% python3 -q
>>> import numpy as np
>>> import numpy.linalg as la
>>> np.set_printoptions(precision=2, suppress=True, linewidth=160)
>>> J = np.load("data.npy")
>>> J
array([[ 0.,  0., -1.,  0.,  2.],
       [ 0.,  0.,  1.,  1., -1.],
       [-1.,  1.,  0.,  0.,  0.],
       [ 0.,  1.,  0.,  0.,  0.],
       [ 2., -1.,  0.,  0.,  0.]])
>>> np.unique(J.round(6), axis=0).shape
(5, 5)
>>> la.lstsq(J[:-1].T, J[-1])[2]
np.int32(4)
>>> np.allclose(J[:-1].T @ la.lstsq(J[:-1].T, J[-1])[0], J[-1])
True
>>> round(np.trace(la.pinv(J) @ J), 2)
np.float64(4.0)
>>> np.round(J @ la.pinv(J) @ J, 2) + 0
array([[ 0.,  0., -1.,  0.,  2.],
       [ 0.,  0.,  1.,  1., -1.],
       [-1.,  1.,  0.,  0.,  0.],
       [ 0.,  1.,  0.,  0.,  0.],
       [ 2., -1.,  0.,  0.,  0.]])
>>> rk = la.matrix_rank(J)
>>> rk
np.int64(4)
>>> N = la.svd(J)[2][rk:].T
>>> N.shape
(5, 1)
>>> N[:, 0] / N[np.abs(N[:, 0]).round(6).argmax(), 0]
array([-0. , -0. ,  1. , -0.5,  0.5])
>>> [int(la.matrix_rank(J[:, :j + 1])) for j in range(5)]
[1, 2, 3, 4, 4]
>>> x = np.array([-1, 0, 1, 3, 0])
>>> a = np.maximum(J @ x, 0)
>>> J * (a > 1e-9)[:, None]
array([[ 0.,  0., -0.,  0.,  0.],
       [ 0.,  0.,  1.,  1., -1.],
       [-1.,  1.,  0.,  0.,  0.],
       [ 0.,  0.,  0.,  0.,  0.],
       [ 0., -0.,  0.,  0.,  0.]])
>>> np.tanh(J @ x)
array([-0.76,  1.  ,  0.76,  0.  , -0.96])
>>> np.maximum(J @ (3 * x), 0)
array([ 0., 12.,  3.,  0.,  0.])
>>> J.T @ a
array([-1.,  1.,  4.,  4., -4.])
>>> np.flatnonzero(a > 1e-9)
array([1, 2])
>>> a
array([0., 4., 1., 0., 0.])
>>> rng = np.random.default_rng(24099)
>>> out = J + rng.integers(-2, 3, (5, 4)) @ rng.integers(-2, 3, (4, 5))
>>> out
array([[-3.,  6.,  0.,  1.,  5.],
       [ 2.,  0.,  3.,  8., -3.],
       [ 1.,  3.,  6., 10.,  2.],
       [ 4.,  4., -2., -4.,  2.],
       [ 0., -4.,  6.,  6.,  2.]])
>>> np.abs(out - J).sum(axis=1)
array([14., 13., 22., 15., 19.])
>>> la.matrix_rank(out - J, tol=1e-8)
np.int64(4)
>>> out - J
array([[-3.,  6.,  1.,  1.,  3.],
       [ 2.,  0.,  2.,  7., -2.],
       [ 2.,  2.,  6., 10.,  2.],
       [ 4.,  3., -2., -4.,  2.],
       [-2., -3.,  6.,  6.,  2.]])
>>> z = rng.permutation(5)
>>> z
array([1, 2, 3, 4, 0])
>>> out = J[z][:, z]
>>> np.trace(out)
np.float64(0.0)
>>> out
array([[ 0.,  1.,  1., -1.,  0.],
       [ 1.,  0.,  0.,  0., -1.],
       [ 1.,  0.,  0.,  0.,  0.],
       [-1.,  0.,  0.,  0.,  2.],
       [ 0., -1.,  0.,  2.,  0.]])
>>> np.allclose(out, J)
False
